>>> import numpy as np
>>> import numpy.linalg as la
>>> np.set_printoptions(suppress=True, linewidth=100)
>>> def tidy(a):
...     return np.round(a, 3) + 0
... 
>>> data = np.array([[3, 1, 2, 3], [3, 1, 2, 3], [3, 1, 2, 3]])
>>> # columns 0 and 3 are equal
>>> B = data / np.sqrt((data ** 2).mean(axis=1, keepdims=True))
>>> print(data - data.mean(axis=1, keepdims=True))
[[ 0.75 -1.25 -0.25  0.75]
 [ 0.75 -1.25 -0.25  0.75]
 [ 0.75 -1.25 -0.25  0.75]]
>>> U, sigma, vt = la.svd(data)
>>> print(tidy(sigma))
[8.307 0.    0.   ]
>>> print(np.argmax(sigma[:-1] / (sigma[1:] + 1e-6)) + 1)
1
>>> B = U[:, :1] @ np.diag(sigma[:1]) @ vt[:1]
>>> print(la.matrix_rank(data, rtol=0.05))
1
>>> print(tidy(B))
[[3. 1. 2. 3.]
 [3. 1. 2. 3.]
 [3. 1. 2. 3.]]
>>> print(la.matrix_rank(B))
1
>>> print(data.reshape(-1, 2))
[[3 1]
 [2 3]
 [3 1]
 [2 3]
 [3 1]
 [2 3]]
>>> print(data.ravel(order="F"))
[3 3 3 1 1 1 2 2 2 3 3 3]
>>> blk = data.reshape(3, 2, -1)
>>> print(np.swapaxes(blk, 1, 2)[1])
[[3 2]
 [1 3]]
>>> print(blk.transpose(1, 0, 2))
[[[3 1]
  [3 1]
  [3 1]]

 [[2 3]
  [2 3]
  [2 3]]]
>>> print(blk.shape)
(3, 2, 2)
>>> r0 = np.array([0, 2, 2])
>>> print(np.polyval(r0, data[0]))
[8 4 6 8]
>>> print(np.convolve(data[0], r0))
[ 0  6  8  6 10  6]
>>> C = np.array([[1, 2, 0], [-3, -1, 1]])
>>> E = np.repeat(C, 11 // 2, axis=0)
>>> rng = np.random.default_rng(421)
>>> E = E + 0.05 * rng.normal(size=E.shape)
>>> print(tidy(E))
[[ 1.051  2.06  -0.017]
 [ 1.04   1.976  0.038]
 [ 0.994  2.028 -0.105]
 [ 1.002  1.969  0.074]
 [ 0.953  2.019 -0.017]
 [-2.998 -0.99   1.025]
 [-3.    -0.963  1.049]
 [-2.988 -0.967  0.977]
 [-2.974 -0.977  0.972]
 [-3.039 -0.926  0.954]]
>>> cen = (E - E.mean(axis=0)) / E.std(axis=0)
>>> print(tidy(cen.std(axis=0)))
[1. 1. 1.]
>>> print(np.argwhere(np.abs(cen) > 2))
[]
>>> b = la.lstsq(np.delete(cen, 1, axis=1), cen[:, 1])[0]
>>> print(tidy(b))
[ 0.832 -0.168]
>>> print(np.abs(b).argmax())
0
>>> print(tidy(1 - np.var(cen[:, 1] - np.delete(cen, 1, axis=1) @ b)))
1.0
>>> cen = E - E.mean(axis=0)
>>> evecs = la.svd(cen)[2][:2]
>>> B = cen - cen @ evecs.T @ evecs
>>> print(tidy(np.diag(evecs.T @ evecs)))
[0.788 0.408 0.805]
>>> print(tidy(la.norm(B) / la.norm(cen)))
0.009
>>> print(tidy(np.cov(cen @ evecs.T, rowvar=False)))
[[7.2   0.   ]
 [0.    0.003]]
>>> print(tidy(B.std(axis=0)))
[0.01  0.017 0.01 ]
>>> print(tidy((cen @ evecs.T).std(axis=0)))
[2.546 0.052]
>>> print(la.norm(B, axis=1).round(6).argmax())
8
